In [1]: import numpy as np

In [2]: np.set_printoptions(suppress=True, linewidth=200)

In [3]: C = np.array([[0.6, -0.6, -1.6]])

In [4]: rng = np.random.default_rng(994479)

In [5]: feats = np.array([[-2],
   ...:     [3],
   ...:     [1],
   ...:     [-1],
   ...:     [-1],
   ...:     [1],
   ...:     [2],
   ...:     [-2],
   ...:     [-2],
   ...:     [-1],
   ...:     [3],
   ...:     [-2],
   ...:     [-1],
   ...:     [3],
   ...:     [-3],
   ...:     [0],
   ...:     [0],
   ...:     [-1],
   ...:     [-3],
   ...:     [-3],
   ...:     [-2],
   ...:     [3],
   ...:     [-2],
   ...:     [-1],
   ...:     [-1],
   ...:     [1],
   ...:     [-3],
   ...:     [-2],
   ...:     [0],
   ...:     [-1],
   ...:     [0],
   ...:     [3],
   ...:     [1],
   ...:     [3],
   ...:     [1],
   ...:     [1],
   ...:     [2],
   ...:     [0],
   ...:     [2],
   ...:     [0],
   ...:     [1]]) @ C + 0.1 * rng.normal(size=(41, 3))

In [6]: feats.round(2)
Out[6]: 
array([[-1.27,  1.2 ,  3.08],
       [ 1.75, -1.79, -4.76],
       [ 0.64, -0.56, -1.62],
       [-0.59,  0.51,  1.76],
       [-0.59,  0.53,  1.81],
       [ 0.45, -0.79, -1.71],
       [ 1.2 , -1.19, -3.26],
       [-1.23,  1.22,  3.08],
       [-1.18,  1.23,  3.17],
       [-0.57,  0.57,  1.67],
       [ 1.86, -1.79, -4.75],
       [-1.28,  1.5 ,  3.14],
       [-0.6 ,  0.58,  1.63],
       [ 1.79, -1.76, -5.01],
       [-1.88,  1.88,  4.77],
       [-0.03,  0.09, -0.13],
       [ 0.01,  0.16, -0.12],
       [-0.58,  0.47,  1.64],
       [-1.76,  1.88,  4.75],
       [-1.85,  1.77,  4.8 ],
       [-1.35,  1.35,  3.17],
       [ 1.91, -1.78, -4.74],
       [-1.15,  1.13,  3.03],
       [-0.52,  0.62,  1.73],
       [-0.73,  0.74,  1.42],
       [ 0.78, -0.48, -1.8 ],
       [-1.87,  1.71,  4.67],
       [-1.22,  1.19,  3.07],
       [ 0.03,  0.09,  0.12],
       [-0.63,  0.59,  1.55],
       [ 0.09,  0.04,  0.05],
       [ 2.  , -1.79, -4.85],
       [ 0.52, -0.63, -1.51],
       [ 1.94, -1.75, -4.89],
       [ 0.84, -0.43, -1.72],
       [ 0.74, -0.66, -1.64],
       [ 1.22, -1.26, -3.28],
       [ 0.21,  0.11,  0.01],
       [ 1.1 , -1.15, -3.54],
       [ 0.06, -0.01, -0.06],
       [ 0.43, -0.57, -1.74]])

In [7]: M2 = np.c_[feats[:, :1] @ np.array([[-1]]), np.array([-5, 3, 4, -1, 3, -2, 2, 2, -2, -2, 4, 4, 2, 5, 1, -3, -5, 1, -4, 5, -1, 0, -2, 2, -2, -4, -3, -2, 0, -3, -5, 3, 2, 3, -3, 1, 4, 0, 5, -4, 5])]

In [8]: M2.round(2)
Out[8]: 
array([[ 1.27, -5.  ],
       [-1.75,  3.  ],
       [-0.64,  4.  ],
       [ 0.59, -1.  ],
       [ 0.59,  3.  ],
       [-0.45, -2.  ],
       [-1.2 ,  2.  ],
       [ 1.23,  2.  ],
       [ 1.18, -2.  ],
       [ 0.57, -2.  ],
       [-1.86,  4.  ],
       [ 1.28,  4.  ],
       [ 0.6 ,  2.  ],
       [-1.79,  5.  ],
       [ 1.88,  1.  ],
       [ 0.03, -3.  ],
       [-0.01, -5.  ],
       [ 0.58,  1.  ],
       [ 1.76, -4.  ],
       [ 1.85,  5.  ],
       [ 1.35, -1.  ],
       [-1.91,  0.  ],
       [ 1.15, -2.  ],
       [ 0.52,  2.  ],
       [ 0.73, -2.  ],
       [-0.78, -4.  ],
       [ 1.87, -3.  ],
       [ 1.22, -2.  ],
       [-0.03,  0.  ],
       [ 0.63, -3.  ],
       [-0.09, -5.  ],
       [-2.  ,  3.  ],
       [-0.52,  2.  ],
       [-1.94,  3.  ],
       [-0.84, -3.  ],
       [-0.74,  1.  ],
       [-1.22,  4.  ],
       [-0.21,  0.  ],
       [-1.1 ,  5.  ],
       [-0.06, -4.  ],
       [-0.43,  5.  ]])

In [9]: np.round(np.linalg.norm(M2 - feats @ np.linalg.lstsq(feats, M2)[0], axis=0), 2) + 0
Out[9]: array([ 0.  , 18.14])

In [10]: np.linalg.matrix_rank(np.c_[feats, M2])
Out[10]: np.int64(4)

In [11]: np.round(np.linalg.norm(np.linalg.qr(feats)[0].T @ M2, axis=0) ** 2 / ((M2 ** 2).sum(axis=0) + 1e-12), 2)
Out[11]: array([1.  , 0.19])
